$ python3 -q
>>> import numpy as np
>>> np.set_printoptions(precision=2, suppress=True, linewidth=200, floatmode="fixed")
>>> rd = lambda a: np.round(a, 2) + 0
>>> W0 = np.loadtxt("test7.csv", delimiter=",")
>>> rd(W0)
array([[ 1.94, -0.48,  0.09],
       [ 0.00,  0.37,  1.97],
       [ 0.49,  1.91, -0.36]])
>>> q, evecs = np.linalg.qr(W0[:, :2])[0], np.linalg.qr(W0[:, 2:])[0]
>>> s = np.linalg.svd(q.T @ evecs, compute_uv=False)
>>> rd(np.linalg.norm(q @ q.T - evecs @ evecs.T, 2))
np.float64(1.0)
>>> np.degrees(np.arccos(s.clip(0, 1)))
array([90.00])
>>> rd(s)
array([0.00])
>>> print(rd(np.linalg.matrix_power(W0, 2)))
[[ 3.81 -0.93 -0.80]
 [ 0.95  3.88  0.02]
 [ 0.77 -0.21  3.92]]
>>> rd((W0 - W0.T) / 2)
array([[ 0.00, -0.24, -0.20],
       [ 0.24,  0.00,  0.03],
       [ 0.20, -0.03,  0.00]])
>>> rd(np.sort(np.abs(np.linalg.eigvals(W0))))
array([2.00, 2.00, 2.00])
>>> print(np.allclose(W0 @ W0.T, W0.T @ W0))
True
>>> mat = np.load("mat.npy")
>>> mat
array([[0, 1, 1, 0, 0],
       [1, 0, 0, 1, 1],
       [1, 0, 0, 1, 1],
       [0, 1, 1, 0, 0],
       [0, 1, 1, 0, 0]])
>>> print(np.argwhere(np.triu(mat)))
[[0 1]
 [0 2]
 [1 3]
 [1 4]
 [2 3]
 [2 4]]
>>> np.trace(mat @ mat @ mat) // 6
np.int64(0)
>>> mat.sum(axis=0)
array([2, 3, 3, 2, 2])
>>> low = np.diag(mat.sum(axis=1)) - mat
>>> rd(np.linalg.eigvalsh(low))
array([0.00, 2.00, 2.00, 3.00, 5.00])
>>> (np.linalg.eigvalsh(low) < 1e-8).sum()
np.int64(1)
>>> low @ np.ones(5)
array([0.00, 0.00, 0.00, 0.00, 0.00])
>>> rd(mat @ np.linalg.pinv(mat) @ mat)
array([[0.00, 1.00, 1.00, 0.00, 0.00],
       [1.00, 0.00, 0.00, 1.00, 1.00],
       [1.00, 0.00, 0.00, 1.00, 1.00],
       [0.00, 1.00, 1.00, 0.00, 0.00],
       [0.00, 1.00, 1.00, 0.00, 0.00]])
>>> np.allclose(mat[:-1].T @ np.linalg.lstsq(mat[:-1].T, mat[-1])[0], mat[-1])
True
>>> np.unique(mat.round(6), axis=0).shape
(2, 5)
>>> print(rd(np.trace(np.linalg.pinv(mat) @ mat)))
2.0
>>> np.abs(np.diag(np.linalg.qr(mat)[1])) > 1e-9
array([ True,  True, False, False, False])
>>> A = np.load("arr.npy")
>>> A
array([[-7.70,  0.49,  3.26],
       [-5.19, -0.02,  6.94],
       [-1.72,  1.90,  1.60],
       [15.79,  5.08,  0.55],
       [ 5.20,  3.29,  0.66],
       [-4.66, -0.21,  8.09],
       [ 2.34,  2.65,  1.29],
       [-8.56,  1.29, -0.54],
       [ 6.01,  2.58,  4.03],
       [ 9.47,  3.88,  1.13],
       [-6.35,  0.84,  2.74],
       [ 5.97,  2.72,  3.42],
       [-4.45,  0.41,  5.71],
       [ 2.50,  2.47,  2.13],
       [ 2.24,  2.61,  1.38],
       [ 9.75,  1.93,  9.12],
       [ 2.22,  2.43,  2.10],
       [11.75,  3.26,  5.13],
       [ 7.32,  4.25, -1.78],
       [ 9.45,  4.18, -0.07],
       [-2.78,  0.72,  5.61],
       [-9.33, -1.03,  8.23],
       [-4.25,  0.11,  7.06],
       [ 5.86,  4.33, -3.07]])
>>> Y = A / np.linalg.norm(A, axis=1, keepdims=True)
>>> C2 = Y @ Y.T
>>> rd(np.linalg.norm(Y, axis=1))
array([1.00, 1.00, 1.00, 1.00, 1.00, 1.00, 1.00, 1.00, 1.00, 1.00, 1.00, 1.00, 1.00, 1.00, 1.00, 1.00, 1.00, 1.00, 1.00, 1.00, 1.00, 1.00, 1.00, 1.00])
>>> q, evecs = np.linalg.qr(A[:, :2])[0], np.linalg.qr(A[:, 2:])[0]
>>> s = np.linalg.svd(q.T @ evecs, compute_uv=False)
>>> rd(np.linalg.norm(q @ q.T - evecs @ evecs.T, 2))
np.float64(1.0)
>>> rd(s)
array([0.41])
>>> d = np.linalg.norm(A[:, None] - A[None], axis=-1)
>>> d[14].round(6).argsort(kind="stable")[:4]
array([14,  6, 16, 13])
>>> print(rd(d[:5, :5]))
[[ 0.00  4.48  6.36 24.09 13.45]
 [ 4.48  0.00  6.65 22.52 12.58]
 [ 6.36  6.65  0.00 17.83  7.12]
 [24.09 22.52 17.83  0.00 10.74]
 [13.45 12.58  7.12 10.74  0.00]]
>>> np.linalg.matrix_rank(d ** 2)
np.int64(5)
>>> np.unravel_index(d.round(6).argmax(), d.shape)
(np.int64(3), np.int64(21))
>>> (d + 1e9 * np.eye(24)).round(6).argmin(axis=1)
array([10, 22, 16, 17, 11, 22, 14,  0, 11, 19,  0,  8, 22, 16,  6, 17, 13,  9, 23,  9, 12,  1,  1, 18])
>>> K = np.load("data.npy")
>>> K
array([[ 1.12, -1.59,  2.02,  1.82, -1.34],
       [-2.29, -2.15,  2.11, -1.01, -5.48],
       [-1.59,  2.19, -2.79, -2.55,  1.80]])
>>> rd(K @ np.linalg.pinv(K) @ K)
array([[ 1.12, -1.59,  2.02,  1.82, -1.34],
       [-2.29, -2.15,  2.11, -1.01, -5.48],
       [-1.59,  2.19, -2.79, -2.55,  1.80]])
>>> np.abs(np.diag(np.linalg.qr(K)[1])) > 1e-9
array([ True,  True, False])
>>> Uu, s, vt = np.linalg.svd(K)
>>> evecs = vt[:(s > 1e-8).sum()]
>>> rng = np.random.default_rng(105)
>>> x = K[1] + -2 * K[2] + rng.integers(2) * np.eye(5)[2]
>>> print(rd(x))
[ 0.89 -6.53  7.69  4.09 -9.08]
>>> print(rd(np.linalg.norm(x - evecs.T @ evecs @ x)))
0.0
>>> np.linalg.matrix_rank(np.vstack([K, x]))
np.int64(2)
>>> rd(np.diag(evecs.T @ evecs))
array([0.38, 0.21, 0.32, 0.43, 0.66])
